$ ipython --no-banner

In [1]: import numpy as np

In [2]: from numpy import linalg as LA

In [3]: np.set_printoptions(precision=2, suppress=True, linewidth=200)

In [4]: E = np.loadtxt("run7.csv", delimiter=",")

In [5]: print(E)
[[ 1.  1.  3.]
 [ 9.  7. 11.]
 [ 8.  5.  9.]
 [ 8.  5.  9.]
 [ 7.  3.  7.]
 [ 8.  5.  9.]
 [ 4.  2.  5.]
 [ 9.  7. 11.]
 [ 8.  5.  9.]
 [ 6.  6.  9.]
 [ 9.  7. 11.]
 [ 1.  1.  3.]]

In [6]: A2 = np.c_[E[:, :1] @ np.array([[1]]), np.array([0, -1, 1, -1, -2, -2, -1, 2, 1, -1, -2, 1])]

In [7]: print(A2)
[[ 1.  0.]
 [ 9. -1.]
 [ 8.  1.]
 [ 8. -1.]
 [ 7. -2.]
 [ 8. -2.]
 [ 4. -1.]
 [ 9.  2.]
 [ 8.  1.]
 [ 6. -1.]
 [ 9. -2.]
 [ 1.  1.]]

In [8]: print(LA.norm(LA.qr(E)[0].T @ A2, axis=0) ** 2 / ((A2 ** 2).sum(axis=0) + 1e-12))
[1.   0.14]

In [9]: print(np.round(LA.norm(A2 - E @ LA.lstsq(E, A2)[0], axis=0), 2) + 0)
[0.   4.43]

In [10]: A2 = np.array([[2, 1, 1, 0, 0, 0, 1],
    ...:     [1, 2, 2, 0, 1, 2, 2],
    ...:     [1, 0, 1, 0, 1, 2, 1],
    ...:     [0, 0, 1, 0, 0, 2, 1],
    ...:     [2, 1, 1, 2, 0, 2, 1],
    ...:     [2, 1, 1, 2, 1, 2, 2],
    ...:     [1, 0, 1, 1, 1, 2, 0]])

In [11]: feats = np.triu(A2, 1)

In [12]: print(feats)
[[0 1 1 0 0 0 1]
 [0 0 2 0 1 2 2]
 [0 0 0 0 1 2 1]
 [0 0 0 0 0 2 1]
 [0 0 0 0 0 2 1]
 [0 0 0 0 0 0 2]
 [0 0 0 0 0 0 0]]

In [13]: print(np.abs(np.diag(LA.qr(feats)[1])) > 1e-9)
[False False False False False False False]

In [14]: print(np.unique(feats.round(6), axis=0).shape)
(6, 7)

In [15]: try:
    ...:     LA.inv(feats)
    ...: except LA.LinAlgError as e:
    ...:     print(repr(e))
    ...: 
LinAlgError('Singular matrix')

In [16]: print(np.allclose(feats[:-1].T @ LA.lstsq(feats[:-1].T, feats[-1])[0], feats[-1]))
True

In [17]: W1 = np.array([[1, 2, -1, 0, 2],
    ...:     [1, 2, -1, 2, -3],
    ...:     [3, -1, 3, 3, 1],
    ...:     [1, 1, -2, -3, 1],
    ...:     [2, -1, 0, -3, -2],
    ...:     [3, 1, -1, -2, 3],
    ...:     [0, -3, 0, -1, -1]])

In [18]: c = np.array([1, 5, 2, 4, 2])

In [19]: hid = np.maximum(feats @ W1 + c, 0)

In [20]: print((hid > 0).mean(axis=0))
[1.   0.71 0.57 0.57 0.71]

In [21]: print((hid > 0).astype(int))
[[1 1 1 1 0]
 [1 0 1 1 1]
 [1 1 0 0 1]
 [1 1 0 0 1]
 [1 1 0 0 1]
 [1 0 1 1 0]
 [1 1 1 1 1]]

In [22]: print(hid)
[[ 5  3  4  8  0]
 [15  0  6  1  6]
 [ 9  3  0  0  5]
 [ 7  4  0  0  7]
 [ 7  4  0  0  7]
 [ 1  0  2  2  0]
 [ 1  5  2  4  2]]

In [23]: basis = np.array([[1, 1, 2], [1, 2, 1], [1, 2, 2], [1, 0, 2], [0, 1, 0]])

In [24]: print(hid @ basis)
[[20 19 37]
 [22 33 44]
 [12 20 21]
 [11 22 18]
 [11 22 18]
 [ 5  5 10]
 [12 17 19]]

In [25]: print((hid @ basis).round(6).argmax(axis=1))
[2 2 2 1 1 2 2]

In [26]: rng = np.random.default_rng(607129)

In [27]: lab = rng.permutation(7)

In [28]: print(lab)
[6 4 0 2 1 5 3]

In [29]: A2 = feats[lab][:, lab]

In [30]: print(np.diag(A2))
[0 0 0 0 0 0 0]

In [31]: print(np.trace(A2))
0

In [32]: Uu, sigma, VT = LA.svd(feats)

In [33]: print(np.argmax(sigma[:-1] / (sigma[1:] + 1e-6)) + 1)
5

In [34]: A2 = Uu[:, :5] @ np.diag(sigma[:5]) @ VT[:5]

In [35]: print(np.round(LA.norm(feats - A2) / LA.norm(feats), 2))
0.0

In [36]: mat = np.load("case11.npy")

In [37]: print(mat)
[[ 0.97 -0.1   0.24]
 [-0.1   0.69  0.71]
 [ 0.24  0.71 -0.66]]

In [38]: x = np.array([2, 0, 1])

In [39]: print(LA.inv(mat))
[[ 0.97 -0.1   0.24]
 [-0.1   0.69  0.71]
 [ 0.24  0.71 -0.66]]

In [40]: print(np.round(mat.T @ (mat @ x), 2) + 0)
[2. 0. 1.]

In [41]: print(round(LA.norm(x), 2), np.round(LA.norm(mat @ x), 2))
2.24 2.24

In [42]: Uu, sigma, VT = LA.svd(feats)

In [43]: vecs = VT[:(sigma > 1e-8).sum()]

In [44]: x = feats[5] + -2 * feats[2] + rng.integers(2) * np.eye(7)[6]

In [45]: print(x)
[ 0.  0.  0.  0. -2. -4.  1.]

In [46]: print(np.allclose(vecs.T @ vecs @ x, x))
True

In [47]: print(np.round(np.diag(vecs.T @ vecs), 2) + 0)
[0. 1. 1. 0. 1. 1. 1.]

In [48]: print(np.round(vecs.T @ vecs, 2) + 0)
[[0. 0. 0. 0. 0. 0. 0.]
 [0. 1. 0. 0. 0. 0. 0.]
 [0. 0. 1. 0. 0. 0. 0.]
 [0. 0. 0. 0. 0. 0. 0.]
 [0. 0. 0. 0. 1. 0. 0.]
 [0. 0. 0. 0. 0. 1. 0.]
 [0. 0. 0. 0. 0. 0. 1.]]

In [49]: x = np.array([4, 9, 3])

In [50]: target = mat @ x

In [51]: print(target)
[3.66 7.98 5.37]

In [52]: print(LA.solve(mat, 3 * target))
[12. 27.  9.]

In [53]: print(LA.solve(mat, target + mat[:, 0]))
[5. 9. 3.]

In [54]: print(LA.solve(mat.T, mat[2]))
[0. 0. 1.]

In [55]: x = np.array([-9, -2, -2])

In [56]: target = mat @ x

In [57]: c, lr = np.zeros(3), 1 / LA.norm(mat, 2) ** 2

In [58]: for i in range(200):
    ...:     c -= lr * mat.T @ (mat @ c - target)
    ...:     if i % 50 == 0: print(i, round(LA.norm(mat @ c - target), 2))
    ...: 
0 0.0
50 0.0
100 0.0
150 0.0

In [59]: print(c)
[-9. -2. -2.]

In [60]: print(np.round(LA.cond(mat), 2))
1.0

In [61]: cov = mat.T @ mat

In [62]: print(np.diag(cov))
[1. 1. 1.]

In [63]: print((mat @ mat.T).shape)
(3, 3)

In [64]: print(np.allclose(cov, cov.T))
True

In [65]: X = np.load("x.npy")

In [66]: print(X)
[[-0.35 -0.79  0.5 ]
 [ 0.21 -0.58 -0.78]
 [ 0.91 -0.17  0.37]]

In [67]: cov = X.T @ X

In [68]: print(LA.matrix_rank(cov))
3

In [69]: print(np.allclose(cov, cov.T))
True

In [70]: print(np.diag(cov))
[1. 1. 1.]

In [71]: data = np.loadtxt("mat.csv", delimiter=",")

In [72]: print(data)
[[ 1.73 -1.21 -1.   -0.31  0.54  1.4  -1.1 ]
 [ 1.3   0.79  0.54 -2.03  1.04 -0.88  0.66]
 [-1.56 -1.38  0.53 -0.56  1.84 -0.31 -0.76]
 [-0.35  1.57 -1.19  0.83  1.83  0.82  0.52]
 [-1.13 -0.43 -1.08 -1.64 -0.72  1.2   1.32]
 [-0.69  1.4  -0.59 -1.04 -0.6  -0.07 -2.18]
 [ 0.09 -0.64 -2.12  0.15 -0.03 -2.01  0.14]]

In [73]: x = np.array([2, 0, 1, -1, 2, 1, 1])

In [74]: target = data @ x

In [75]: print(target)
[ 4.15  7.03  0.59  2.29 -0.61 -4.38 -4.02]

In [76]: print(np.round(LA.solve(data, target), 2) + 0)
[ 2.  0.  1. -1.  2.  1.  1.]

In [77]: print(np.round(LA.solve(data, target + data[:, 2]), 2) + 0)
[ 2.  0.  2. -1.  2.  1.  1.]

In [78]: r0 = np.array([0, -1, 1])

In [79]: print(np.cross(feats[4, :3], feats[5, :3]))
[0 0 0]

In [80]: print(np.polyval(r0, feats[4]))
[ 1  1  1  1  1 -1  0]

In [81]: lab = rng.permutation(7)

In [82]: A2 = data[:, lab] * rng.choice([-1, 1], 7)

In [83]: print(A2)
[[-1.   -1.21  1.1  -1.4   1.73 -0.54 -0.31]
 [ 0.54  0.79 -0.66  0.88  1.3  -1.04 -2.03]
 [ 0.53 -1.38  0.76  0.31 -1.56 -1.84 -0.56]
 [-1.19  1.57 -0.52 -0.82 -0.35 -1.83  0.83]
 [-1.08 -0.43 -1.32 -1.2  -1.13  0.72 -1.64]
 [-0.59  1.4   2.18  0.07 -0.69  0.6  -1.04]
 [-2.12 -0.64 -0.14  2.01  0.09  0.03  0.15]]

In [84]: Uu, _, VT = LA.svd(data.T @ A2)

In [85]: print(np.round(LA.lstsq(data, A2)[0], 2) + 0)
[[ 0.  0.  0.  0.  1.  0.  0.]
 [ 0.  1.  0.  0.  0.  0.  0.]
 [ 1.  0.  0.  0.  0.  0.  0.]
 [ 0.  0.  0.  0.  0.  0.  1.]
 [ 0.  0.  0.  0.  0. -1.  0.]
 [ 0.  0.  0. -1.  0.  0.  0.]
 [ 0.  0. -1.  0.  0.  0.  0.]]

In [86]: m1 = np.load("block13.npy")

In [87]: print(m1)
[[-1 -2 -3  0  1]
 [-2  3  3 -3 -1]
 [ 2  3  1 -3 -3]
 [-2  3 -2  3 -3]
 [ 2  2 -1 -3  0]
 [ 0  2  1  2  1]]

In [88]: x = np.array([-1, 0, -3, -1, -3])

In [89]: target = m1 @ x

In [90]: print(np.round(LA.lstsq(m1, target)[0], 2) + 0)
[-1.  0. -3. -1. -3.]

In [91]: print(np.round(LA.solve(m1.T @ m1, m1.T @ target), 2) + 0)
[-1.  0. -3. -1. -3.]

In [92]: print(np.round(LA.pinv(m1) @ m1, 2) + 0)
[[1. 0. 0. 0. 0.]
 [0. 1. 0. 0. 0.]
 [0. 0. 1. 0. 0.]
 [0. 0. 0. 1. 0.]
 [0. 0. 0. 0. 1.]]

In [93]: target = target + 0.05 * rng.normal(size=6)

In [94]: print(target)
[ 7.   -1.02  7.03 13.96  3.98 -8.03]

In [95]: c, *_ = LA.lstsq(m1, target)

In [96]: print([round(float(LA.norm(LA.solve(m1.T @ m1 + lam * np.eye(5), m1.T @ target))), 2) for lam in (0, 1, 10, 100)])
[4.48, 4.2, 2.82, 0.74]

In [97]: proj = m1 @ LA.solve(m1.T @ m1, m1.T)

In [98]: print(np.allclose(proj @ proj, proj))
True

In [99]: print(LA.matrix_rank(np.eye(6) - proj))
1

In [100]: print(np.round(proj @ m1[:, 0], 2) + 0)
[-1. -2.  2. -2.  2.  0.]

In [101]: q, vecs = LA.qr(m1[:, :2])[0], LA.qr(m1[:, 2:])[0]

In [102]: sigma = LA.svd(q.T @ vecs, compute_uv=False)

In [103]: print(round(float(LA.norm(q @ q.T - vecs @ vecs.T, 2)), 2))
1.0

In [104]: print(sigma)
[0.8 0.5]

In [105]: print((sigma > 0.9).sum())
0

In [106]: x = np.array([2, 2, -5, -4, -6])

In [107]: target = m1 @ x

In [108]: c, lr = np.zeros(5), 1 / LA.norm(m1, 2) ** 2

In [109]: for i in range(50):
     ...:     c -= lr * m1.T @ (m1 @ c - target)
     ...:     if i % 10 == 0: print(i, round(LA.norm(m1 @ c - target), 2))
     ...: 
0 25.54
10 1.92
20 0.66
30 0.27
40 0.12

In [110]: print(np.round(LA.cond(m1), 2))
3.5
